% ipython --no-banner

In [1]: import numpy as np

In [2]: from numpy import linalg as LA

In [3]: np.set_printoptions(precision=2, suppress=True, linewidth=200, sign=" ")

In [4]: rnd = lambda a: np.round(a, 2) + 0

In [5]: mat = np.array([[0, 3, -1], [0, 0, 0], [0, 0, 0]])

In [6]: mat
Out[6]: 
array([[ 0,  3, -1],
       [ 0,  0,  0],
       [ 0,  0,  0]])

In [7]: LA.lstsq(mat[:-1].T, mat[-1])[2]
Out[7]: np.int32(1)

In [8]: np.abs(np.diag(LA.qr(mat)[1])) > 1e-9
Out[8]: array([False, False, False])

In [9]: rng = np.random.default_rng(24389)

In [10]: labels = rng.permutation(3)

In [11]: labels
Out[11]: array([ 1,  0,  2])

In [12]: A2 = mat[labels][:, labels]

In [13]: np.diag(A2)
Out[13]: array([ 0,  0,  0])

In [14]: A2
Out[14]: 
array([[ 0,  0,  0],
       [ 3,  0, -1],
       [ 0,  0,  0]])

In [15]: rnd(np.sort(np.abs(LA.eigvals(A2))))
Out[15]: array([ 0.,  0.,  0.])

In [16]: left, sig, VT = LA.svd(mat)

In [17]: rnd(sig)
Out[17]: array([ 3.16,  0.  ,  0.  ])

In [18]: np.argmax(sig[:-1] / (sig[1:] + 1e-6)) + 1
Out[18]: np.int64(1)

In [19]: A2 = left[:, :1] @ np.diag(sig[:1]) @ VT[:1]

In [20]: LA.matrix_rank(mat, rtol=0.05)
Out[20]: np.int64(1)

In [21]: rnd(A2)
Out[21]: 
array([[ 0.,  3., -1.],
       [ 0.,  0.,  0.],
       [ 0.,  0.,  0.]])

In [22]: LA.matrix_rank(A2)
Out[22]: np.int64(1)

In [23]: hat = np.triu(np.array([[0, 3, 2], [1, 0, 3], [0, 2, 2]]), 1) + np.eye(3)

In [24]: A2 = hat @ mat @ LA.inv(hat)

In [25]: np.trace(A2), np.trace(mat)
Out[25]: (np.float64(0.0), np.int64(0))

In [26]: LA.matrix_rank(A2)
Out[26]: np.int64(1)

In [27]: hat @ mat - mat @ hat
Out[27]: 
array([[ 0.,  0., -9.],
       [ 0.,  0.,  0.],
       [ 0.,  0.,  0.]])

In [28]: rnd(LA.det(A2))
Out[28]: np.float64(0.0)

In [29]: feats = np.array([[-3.0, 1.0, -1.0, -5.0],
    ...:     [0.0, -7.0, -6.0, 0.0],
    ...:     [0.0, 9.0, 8.0, 0.0],
    ...:     [0.0, 0.0, 0.0, 2.0]])

In [30]: A2 = LA.inv(feats)

In [31]: (np.abs(A2) > 1e-9).astype(int)
Out[31]: 
array([[ 1,  1,  1,  1],
       [ 0,  1,  1,  0],
       [ 0,  1,  1,  0],
       [ 0,  0,  0,  1]])

In [32]: rnd(LA.slogdet(feats)[0])
Out[32]: np.float64(1.0)

In [33]: left, sig, VT = LA.svd(mat, full_matrices=False)

In [34]: rnd(sig)
Out[34]: array([ 3.16,  0.  ,  0.  ])

In [35]: (sig > 1e-8).sum()
Out[35]: np.int64(1)

In [36]: left.T @ left
Out[36]: 
array([[ 1.,  0.,  0.],
       [ 0.,  1.,  0.],
       [ 0.,  0.,  1.]])

In [37]: rnd(np.abs(VT[0]))
Out[37]: array([ 0.  ,  0.95,  0.32])

In [38]: np.abs(left[:, 0]).round(6).argmax()
Out[38]: np.int64(0)

In [39]: np.allclose(left * sig @ VT, mat)
Out[39]: True

In [40]: rnd(left.T @ mat @ VT.T)
Out[40]: 
array([[ 3.16,  0.  ,  0.  ],
       [ 0.  ,  0.  ,  0.  ],
       [ 0.  ,  0.  ,  0.  ]])

In [41]: left.shape, sig.shape, VT.shape
Out[41]: ((3, 3), (3,), (3, 3))

In [42]: arr = np.array([[-1.24, -3.18, 0.01],
    ...:     [-0.78, -2.62, -0.09],
    ...:     [1.25, 3.36, -0.07],
    ...:     [0.59, 1.39, -0.01],
    ...:     [-1.29, -4.31, 0.15],
    ...:     [0.02, 0.23, -0.01],
    ...:     [-0.2, -0.93, -0.01],
    ...:     [1.87, 5.23, -0.06],
    ...:     [-1.28, -3.44, -0.19],
    ...:     [-0.61, -1.45, 0.12],
    ...:     [-0.75, -2.11, -0.04],
    ...:     [1.06, 2.77, 0.19],
    ...:     [0.35, 1.24, 0.06],
    ...:     [0.29, 1.01, 0.17],
    ...:     [0.61, 1.54, -0.01],
    ...:     [-1.01, -3.39, 0.04],
    ...:     [0.51, 1.8, -0.03]])

In [43]: arr
Out[43]: 
array([[-1.24, -3.18,  0.01],
       [-0.78, -2.62, -0.09],
       [ 1.25,  3.36, -0.07],
       [ 0.59,  1.39, -0.01],
       [-1.29, -4.31,  0.15],
       [ 0.02,  0.23, -0.01],
       [-0.2 , -0.93, -0.01],
       [ 1.87,  5.23, -0.06],
       [-1.28, -3.44, -0.19],
       [-0.61, -1.45,  0.12],
       [-0.75, -2.11, -0.04],
       [ 1.06,  2.77,  0.19],
       [ 0.35,  1.24,  0.06],
       [ 0.29,  1.01,  0.17],
       [ 0.61,  1.54, -0.01],
       [-1.01, -3.39,  0.04],
       [ 0.51,  1.8 , -0.03]])

In [44]: cen = (arr - arr.mean(axis=0)) / arr.std(axis=0)

In [45]: np.argwhere(np.abs(cen) > 2)
Out[45]: 
array([[ 7,  0],
       [ 7,  1],
       [ 8,  2]])

In [46]: b = LA.lstsq(np.delete(cen, 0, axis=1), cen[:, 0])[0]

In [47]: rnd(1 - np.var(cen[:, 0] - np.delete(cen, 0, axis=1) @ b))
Out[47]: np.float64(0.99)

In [48]: rnd(b)
Out[48]: array([ 0.99,  0.01])

In [49]: C2 = np.cov(arr, rowvar=False)

In [50]: rnd(np.polyfit(arr[:, 0], arr[:, 2], 1))
Out[50]: array([ 0.01,  0.01])

In [51]: rnd(C2)
Out[51]: 
array([[ 0.92,  2.64,  0.  ],
       [ 2.64,  7.64,  0.01],
       [ 0.  ,  0.01,  0.01]])

In [52]: np.argsort(-arr.std(axis=0).round(6), kind="stable")
Out[52]: array([ 1,  0,  2])

In [53]: rnd(LA.eigvalsh(C2)[::-1])
Out[53]: array([ 8.56,  0.01,  0.01])

In [54]: rnd(np.corrcoef(arr[:, 0], arr[:, 2])[0, 1])
Out[54]: np.float64(0.05)

In [55]: np.median(arr, axis=0)
Out[55]: array([ 0.02,  0.23, -0.01])

In [56]: rnd(arr.std(axis=0))
Out[56]: array([ 0.93,  2.68,  0.1 ])

In [57]: cen = arr - arr.mean(axis=0)

In [58]: vecs = LA.svd(cen)[2][:1]

In [59]: A2 = cen - cen @ vecs.T @ vecs

In [60]: rnd(A2.std(axis=0))
Out[60]: array([ 0.1 ,  0.03,  0.1 ])

In [61]: rnd(np.cov(cen @ vecs.T, rowvar=False))
Out[61]: np.float64(8.56)

In [62]: round(np.log10(LA.cond(arr)))
Out[62]: 1

In [63]: rnd(LA.norm(arr, 2) / LA.norm(arr))
Out[63]: np.float64(1.0)

In [64]: LA.matrix_rank(arr, rtol=0.1)
Out[64]: np.int64(1)

In [65]: LA.cond(arr) > 100
Out[65]: np.False_

In [66]: A2 = np.array([[1.2], [2.5], [-0.6]])

In [67]: cent = np.array([[-1.6, -2.8, -0.6, 0.9, -0.2, 0.8]])

In [68]: data = A2 @ cent

In [69]: data
Out[69]: 
array([[-1.92, -3.36, -0.72,  1.08, -0.24,  0.96],
       [-4.  , -7.  , -1.5 ,  2.25, -0.5 ,  2.  ],
       [ 0.96,  1.68,  0.36, -0.54,  0.12, -0.48]])

In [70]: data.ravel(order="F")
Out[70]: array([-1.92, -4.  ,  0.96, -3.36, -7.  ,  1.68, -0.72, -1.5 ,  0.36,  1.08,  2.25, -0.54, -0.24, -0.5 ,  0.12,  0.96,  2.  , -0.48])

In [71]: blk = data.reshape(3, 2, -1)

In [72]: rnd(blk.sum(axis=1))
Out[72]: 
array([[-0.84, -3.6 ,  0.24],
       [-1.75, -7.5 ,  0.5 ],
       [ 0.42,  1.8 , -0.12]])

In [73]: left, sig, VT = LA.svd(data)

In [74]: rnd(sig)
Out[74]: array([ 9.93,  0.  ,  0.  ])

In [75]: A2 = left[:, :1] @ np.diag(sig[:1]) @ VT[:1]

In [76]: LA.matrix_rank(A2)
Out[76]: np.int64(1)

In [77]: rnd(LA.norm(data - A2) / LA.norm(data))
Out[77]: np.float64(0.0)

In [78]: rnd(np.abs(data - A2).max())
Out[78]: np.float64(0.0)

In [79]: LA.matrix_rank(data, rtol=0.05)
Out[79]: np.int64(1)

In [80]: rnd(A2)
Out[80]: 
array([[-1.92, -3.36, -0.72,  1.08, -0.24,  0.96],
       [-4.  , -7.  , -1.5 ,  2.25, -0.5 ,  2.  ],
       [ 0.96,  1.68,  0.36, -0.54,  0.12, -0.48]])

In [81]: rnd(LA.norm(data - A2, 2)), rnd(sig[1])
Out[81]: (np.float64(0.0), np.float64(0.0))

In [82]: rnd(data.sum(axis=1))
Out[82]: array([-4.2 , -8.75,  2.1 ])

In [83]: LA.matrix_rank(data)
Out[83]: np.int64(1)

In [84]: rnd(LA.norm(data))
Out[84]: np.float64(9.93)

In [85]: rnd(LA.svd(data, compute_uv=False))
Out[85]: array([ 9.93,  0.  ,  0.  ])

In [86]: np.abs(data).max()
Out[86]: np.float64(7.0)

In [87]: r = LA.matrix_rank(data)

In [88]: r
Out[88]: np.int64(1)

In [89]: N = LA.svd(data)[2][r:].T

In [90]: np.allclose(data @ N, 0)
Out[90]: True

In [91]: LA.matrix_rank(data.T @ data), LA.matrix_rank(data @ data.T)
Out[91]: (np.int64(1), np.int64(1))

In [92]: [int(LA.matrix_rank(data[:, :j + 1])) for j in range(6)]
Out[92]: [1, 1, 1, 1, 1, 1]

In [93]: M = np.diag(np.array([-2, -4, 5]))

In [94]: M
Out[94]: 
array([[-2,  0,  0],
       [ 0, -4,  0],
       [ 0,  0,  5]])

In [95]: ev, vecs = LA.eigh(M)

In [96]: vec = np.array([-3, 3, 1])

In [97]: vec @ M @ vec
Out[97]: np.int64(-49)

In [98]: (np.sign(vecs[:, -1].round(6)) == np.sign(vecs[0, -1].round(6))).astype(int)
Out[98]: array([ 1,  1,  0])

In [99]: vecs * np.maximum(ev, 0) @ vecs.T
Out[99]: 
array([[ 0.,  0.,  0.],
       [ 0.,  0.,  0.],
       [ 0.,  0.,  5.]])

In [100]: rnd(vec @ M @ vec / (vec @ vec)), ev[0], ev[-1]
Out[100]: (np.float64(-2.58), np.float64(-4.0), np.float64(5.0))

In [101]: ev, vecs = LA.eigh(M)

In [102]: vecs @ np.diag(ev) @ vecs.T
Out[102]: 
array([[-2.,  0.,  0.],
       [ 0., -4.,  0.],
       [ 0.,  0.,  5.]])

In [103]: rnd(LA.eigvalsh(M + -2 * np.eye(3)))
Out[103]: array([-6., -4.,  3.])

In [104]: np.unique(ev.round(6) + 0, return_counts=True)[1]
Out[104]: array([ 1,  1,  1])

In [105]: ev.sum(), np.trace(M)
Out[105]: (np.float64(-1.0), np.int64(-1))

In [106]: rnd(LA.svd(M, compute_uv=False))
Out[106]: array([ 5.,  4.,  2.])

In [107]: (ev > 1e-8).sum(), (ev < -1e-8).sum()
Out[107]: (np.int64(1), np.int64(2))

In [108]: rnd(LA.eigvalsh(M @ M))
Out[108]: array([  4.,  16.,  25.])

In [109]: rnd(LA.svd(M, compute_uv=False))
Out[109]: array([ 5.,  4.,  2.])

In [110]: M[:, 0] @ M[:, 1]
Out[110]: np.int64(0)

In [111]: rnd(LA.norm(M, axis=0))
Out[111]: array([ 2.,  4.,  5.])

In [112]: M @ M.T
Out[112]: 
array([[  4,   0,   0],
       [  0,  16,   0],
       [  0,   0,  25]])

In [113]: u = np.array([1, 0])

In [114]: np.correlate(M[1], M[0], "full")
Out[114]: array([ 0,  0,  0,  8,  0])

In [115]: A2 = np.array([[-9, -9, -6], [-9, -8, 0], [5, 9, 4]])

In [116]: m1 = np.tril(A2)

In [117]: m1
Out[117]: 
array([[-9,  0,  0],
       [-9, -8,  0],
       [ 5,  9,  4]])

In [118]: rnd(np.sort(np.abs(LA.eigvals(m1))))
Out[118]: array([ 4.,  8.,  9.])

In [119]: np.allclose(m1, m1.T)
Out[119]: False

In [120]: rnd(LA.det(m1))
Out[120]: np.float64(288.0)

In [121]: X = np.loadtxt("arr.csv", delimiter=",")

In [122]: X
Out[122]: 
array([[-0.2 , -2.45, -1.3 ,  1.13],
       [ 0.6 , -1.34, -2.2 , -1.42],
       [-2.54, -1.34,  0.25,  0.84],
       [ 2.25,  0.68, -0.91, -1.63],
       [ 1.04, -0.3 , -2.15, -1.79],
       [-1.21,  1.07,  2.46,  0.6 ],
       [-2.03,  0.9 ,  0.88, -1.81],
       [-0.99,  1.46,  2.35,  0.59],
       [-1.18,  0.59, -2.15,  1.62],
       [ 0.78, -2.85,  0.22,  0.48],
       [-0.91, -0.49, -0.13, -2.81],
       [ 1.08,  1.06,  1.17,  2.31],
       [ 0.34, -0.57, -2.89, -0.47],
       [ 0.89,  1.04,  0.85,  2.53],
       [ 0.35,  0.96, -1.84, -2.14],
       [ 2.49,  0.31,  1.23, -1.09],
       [ 2.7 , -1.26, -0.34, -0.18],
       [ 0.72,  2.05,  1.72,  1.15],
       [ 0.47,  2.7 ,  0.37, -1.16],
       [-2.44,  1.4 ,  1.02, -0.14],
       [ 0.32,  2.01,  1.4 , -1.7 ],
       [ 1.6 ,  0.36,  2.51, -0.04],
       [-0.53, -0.73, -2.79,  0.65],
       [ 1.08,  0.93,  1.69, -2.03]])

In [123]: vec = np.array([6, 4, 8, 7])

In [124]: rhs = X @ vec

In [125]: rnd(LA.lstsq(X, rhs)[0])
Out[125]: array([ 6.,  4.,  8.,  7.])

In [126]: rhs = rhs + 0.05 * rng.normal(size=24)

In [127]: rnd(rhs)
Out[127]: array([-13.44, -29.34, -12.72,  -2.5 , -24.79,  20.81, -14.25,  22.8 , -10.62,  -1.54, -28.1 ,  36.28, -26.65,  34.03, -23.78,  18.42,   7.12,  34.34,   8.52,  -1.9 ,   9.29,  30.8 , -23.85,   9.46])

In [128]: b, *_ = LA.lstsq(X, rhs)

In [129]: rnd(X.T @ (rhs - X @ b))
Out[129]: array([ 0.,  0.,  0.,  0.])

In [130]: rnd(LA.norm(rhs - X @ b))
Out[130]: np.float64(0.21)

In [131]: cen = (X - X.mean(axis=0)) / X.std(axis=0)

In [132]: rnd(cen.std(axis=0))
Out[132]: array([ 1.,  1.,  1.,  1.])

In [133]: np.argwhere(np.abs(cen) > 2)
Out[133]: array([[ 9,  1]])

In [134]: b = LA.lstsq(np.delete(cen, 1, axis=1), cen[:, 1])[0]

In [135]: np.abs(b).argmax()
Out[135]: np.int64(1)

In [136]: rnd(b)
Out[136]: array([-0.06,  0.5 , -0.15])

In [137]: rnd(1 - np.var(cen[:, 1] - np.delete(cen, 1, axis=1) @ b))
Out[137]: np.float64(0.25)
